% python3 -q
>>> import numpy as np
>>> import numpy.linalg as la
>>> np.set_printoptions(precision=2, suppress=True, linewidth=140, floatmode="fixed")
>>> def rnd(a):
...     return np.round(a, 2) + 0
... 
>>> M = np.loadtxt("dump.csv", delimiter=",")
>>> print(M)
[[ 0.00 -0.20  0.80]
 [ 0.50  0.00 -0.40]
 [ 0.90 -0.60 -0.10]
 [-1.20 -0.80 -0.80]
 [-0.30  0.50 -1.00]]
>>> vec = np.array([-3, 3, 2])
>>> y = M @ vec
>>> try:
...     la.solve(M, y)
... except la.LinAlgError as e:
...     print(e)
... 
Last 2 dimensions of the array must be square
>>> print(rnd(la.pinv(M) @ M))
[[1.00 0.00 0.00]
 [0.00 1.00 0.00]
 [0.00 0.00 1.00]]
>>> print(rnd(y))
[ 1.00 -2.30 -4.70 -0.40  0.40]
>>> print(rnd(la.solve(M.T @ M, M.T @ y)))
[-3.00  3.00  2.00]
>>> rng = np.random.default_rng(349)
>>> y = y + 0.02 * rng.normal(size=5)
>>> print(rnd(y))
[ 0.98 -2.28 -4.71 -0.39  0.39]
>>> beta, *_ = la.lstsq(M, y)
>>> print([round(float(la.norm(la.solve(M.T @ M + lam * np.eye(3), M.T @ y))), 2) for lam in (0, 1, 10, 100)])
[4.68, 2.63, 0.55, 0.06]
>>> print(rnd(M.T @ (y - M @ beta)))
[0.00 0.00 0.00]
>>> print(rnd(beta))
[-3.00  2.99  1.99]
>>> print(rnd(la.norm(y - M @ beta)))
0.03
>>> F = np.load("data.npy")
>>> print(F)
[[-2.00  2.00  2.00 -2.00]
 [-4.00  4.00  4.00 -4.00]
 [-4.00  2.00  8.00 -6.00]
 [-4.00  2.00  8.00 -6.00]]
>>> # rows 2 and 3 are equal
>>> hat = M @ la.solve(M.T @ M, M.T)
>>> print(rnd(la.eigvalsh(hat)))
[0.00 0.00 1.00 1.00 1.00]
>>> print(rnd(hat @ M[:, 0]))
[ 0.00  0.50  0.90 -1.20 -0.30]
>>> print(rnd(la.matrix_power(F, 3)))
[[ -8.00   8.00   8.00  -8.00]
 [-16.00  16.00  16.00 -16.00]
 [-16.00   8.00  32.00 -24.00]
 [-16.00   8.00  32.00 -24.00]]
>>> print(np.allclose(F, F.T))
False
>>> print(rnd(np.sort(np.abs(la.eigvals(F)))))
[0.00 0.00 2.00 2.00]
>>> print(rnd(np.abs(la.eigvals(F)).max()))
2.0
>>> print(np.allclose(F @ F.T, F.T @ F))
False
>>> print((F - F.T) / 2)
[[ 0.00  3.00  3.00  1.00]
 [-3.00  0.00  1.00 -3.00]
 [-3.00 -1.00  0.00 -7.00]
 [-1.00  3.00  7.00  0.00]]
>>> U, sigma, vt = la.svd(F)
>>> print(np.argmax(sigma[:-1] / (sigma[1:] + 1e-6)) + 1)
2
>>> A2 = U[:, :2] @ np.diag(sigma[:2]) @ vt[:2]
>>> print(la.matrix_rank(A2))
2
>>> print(rnd(np.abs(F - A2).max()))
0.0
>>> W0 = np.load("run11.npy")
>>> print(rnd(W0))
[[1.00 0.00 0.00]
 [0.00 1.00 0.00]
 [0.33 0.33 0.33]]
>>> blk = np.stack([W0, -2 * W0, W0[::-1]])
>>> print(la.matrix_rank(blk.reshape(3, -1)))
2
>>> print(rnd(la.det(blk)))
[ 0.33 -2.67 -0.33]
>>> print(blk.shape)
(3, 3, 3)
>>> print((blk @ W0.T).shape)
(3, 3, 3)
>>> print(rnd(la.norm(blk, axis=(1, 2))))
[1.53 3.06 1.53]
>>> vec = np.array([3, 0, 0])
>>> y = W0 @ vec
>>> print(y)
[3.00 0.00 1.00]
>>> print(rnd(la.solve(W0, W0[:, 2])))
[0.00 0.00 1.00]
>>> print(rnd(la.solve(W0, y)))
[3.00 0.00 0.00]
>>> mat = rng.normal(size=(22, 3))
>>> mat = 20 * mat / la.norm(mat, axis=1, keepdims=True)
>>> print(rnd(mat))
[[  2.84  -9.60  17.31]
 [  1.76 -17.74   9.07]
 [  3.20  19.30  -4.17]
 [  3.16 -17.33  -9.47]
 [-19.67  -3.41   1.16]
 [  4.05  19.29  -3.39]
 [ -7.51 -13.05 -13.17]
 [ 11.33   3.94 -16.01]
 [-13.14  -3.88  14.58]
 [-10.30 -17.09  -1.40]
 [ -9.84  -1.48 -17.35]
 [ 11.13  -2.85  16.37]
 [ -7.96 -11.36  14.40]
 [ 10.40  -6.97 -15.60]
 [  6.85  17.84  -5.90]
 [  1.16  -7.40 -18.55]
 [  7.04  -3.35  18.42]
 [-14.06   1.80 -14.11]
 [  8.00  14.77  10.86]
 [  7.07   4.32  18.20]
 [-18.48  -7.65   0.31]
 [ -0.62 -18.97  -6.30]]
>>> U, sigma, vt = la.svd(F)
>>> evecs = vt[:(sigma > 1e-8).sum()]
>>> vec = F[3] + -2 * F[1] + rng.integers(2) * np.eye(4)[1]
>>> print(vec)
[ 4.00 -5.00  0.00  2.00]
>>> print(rnd(la.norm(vec - evecs.T @ evecs @ vec)))
0.55
>>> print(rnd(evecs.T @ evecs))
[[ 0.30 -0.40 -0.10  0.20]
 [-0.40  0.70 -0.20 -0.10]
 [-0.10 -0.20  0.70 -0.40]
 [ 0.20 -0.10 -0.40  0.30]]
>>> print(np.count_nonzero(mat))
66
>>> print(la.matrix_rank(mat))
3
>>> print(rnd(la.svd(mat, compute_uv=False)))
[61.10 59.10 39.66]
>>> cen = mat - mat.mean(axis=0)
>>> evecs = la.svd(cen)[2][:2]
>>> A2 = cen - cen @ evecs.T @ evecs
>>> print(rnd(np.cov(cen @ evecs.T, rowvar=False)))
[[174.11   0.00]
 [  0.00 160.89]]
>>> print(rnd(la.norm(A2) / la.norm(cen)))
0.43
>>> print(rnd(np.diag(evecs.T @ evecs)))
[0.23 0.78 0.98]
>>> cen = mat - mat.mean(axis=1)
Traceback (most recent call last):
  File "<python-input-68>", line 1, in <module>
    cen = mat - mat.mean(axis=1)
          ~~~~^~~~~~~~~~~~~~~~~~
ValueError: operands could not be broadcast together with shapes (22,3) (22,) 
>>> cen = mat - mat.mean(axis=0)
>>> U, sigma, vt = la.svd(cen, full_matrices=False)
>>> print(np.abs(vt[0]).argmax())
2
>>> print(rnd(sigma ** 2 / (sigma ** 2).sum()))
[0.42 0.39 0.18]
>>> print(rnd(cen.mean(axis=0)))
[0.00 0.00 0.00]
>>> print(rnd(vt[0] * np.sign(vt[0, np.abs(vt[0]).argmax()])))
[0.31 0.33 0.89]
>>> print((np.sign(U[:, 0]) == np.sign(U[0, 0])).astype(int))
[1 1 1 0 0 1 0 0 1 0 0 1 1 0 1 0 1 0 1 1 0 0]
